$ ipython --no-banner

In [1]: import numpy as np

In [2]: np.set_printoptions(precision=2, suppress=True, linewidth=140, floatmode="fixed")

In [3]: def tidy(a):
   ...:     return np.round(a, 2) + 0
   ...: 

In [4]: A2 = np.array([[0, -2, -1, -1, -1, 2],
   ...:     [1, -2, 0, -2, 0, 2],
   ...:     [-1, 1, 2, -2, 1, 2],
   ...:     [1, 2, -2, -2, -2, -2],
   ...:     [-1, 0, -1, -1, 1, -2],
   ...:     [-2, -1, 0, -1, 1, -1]])

In [5]: data = A2 + A2.T

In [6]: data
Out[6]: 
array([[ 0, -1, -2,  0, -2,  0],
       [-1, -4,  1,  0,  0,  1],
       [-2,  1,  4, -4,  0,  2],
       [ 0,  0, -4, -4, -3, -3],
       [-2,  0,  0, -3,  2, -1],
       [ 0,  1,  2, -3, -1, -2]])

In [7]: # symmetric

In [8]: rng = np.random.default_rng(14)

In [9]: z = rng.permutation(6)

In [10]: z
Out[10]: array([4, 0, 3, 1, 2, 5])

In [11]: A2 = data[z][:, z]

In [12]: np.diag(A2)
Out[12]: array([ 2,  0, -4, -4,  4, -2])

In [13]: tidy(np.sort(np.abs(np.linalg.eigvals(A2))))
Out[13]: array([0.32, 2.26, 3.23, 4.47, 7.67, 7.85])

In [14]: tidy(np.linalg.det(A2)), tidy(np.linalg.det(data[z]))
Out[14]: (np.float64(636.0), np.float64(636.0))

In [15]: np.trace(A2)
Out[15]: np.int64(-4)

In [16]: ev, evecs = np.linalg.eigh(data)

In [17]: (ev > 1e-8).sum(), (ev < -1e-8).sum()
Out[17]: (np.int64(2), np.int64(4))

In [18]: np.abs(evecs[:, -1]).round(6).argmax()
Out[18]: np.int64(2)

In [19]: tidy(np.abs(evecs[:, -1]))
Out[19]: array([0.29, 0.11, 0.77, 0.40, 0.27, 0.27])

In [20]: m1 = np.load("run13.npy")

In [21]: m1
Out[21]: 
array([[6, 0, 3, 7],
       [0, 0, 0, 0],
       [3, 0, 2, 3],
       [7, 0, 3, 9]])

In [22]: (np.linalg.matrix_power((m1 != 0) + (m1.T != 0) + np.eye(4), 4) > 0).astype(int)
Out[22]: 
array([[1, 0, 1, 1],
       [0, 1, 0, 0],
       [1, 0, 1, 1],
       [1, 0, 1, 1]])

In [23]: np.argsort(-np.linalg.norm(m1, axis=0).round(6), kind="stable")[:3]
Out[23]: array([3, 0, 2])

In [24]: np.linalg.cond(m1) > 100
Out[24]: np.True_

In [25]: ev, evecs = np.linalg.eigh(m1)

In [26]: vec = np.array([0, 3, 1, 3])

In [27]: np.abs(m1).sum(axis=1).max(), tidy(np.abs(ev).max())
Out[27]: (np.int64(19), np.float64(15.94))

In [28]: tidy(vec @ m1 @ vec / (vec @ vec)), tidy(ev[0]), tidy(ev[-1])
Out[28]: (np.float64(5.32), np.float64(0.0), np.float64(15.94))

In [29]: tidy(evecs * np.maximum(ev, 0) @ evecs.T)
Out[29]: 
array([[6.00, 0.00, 3.00, 7.00],
       [0.00, 0.00, 0.00, 0.00],
       [3.00, 0.00, 2.00, 3.00],
       [7.00, 0.00, 3.00, 9.00]])

In [30]: (np.sign(evecs[:, -1].round(6)) == np.sign(evecs[0, -1].round(6))).astype(int)
Out[30]: array([1, 0, 1, 1])
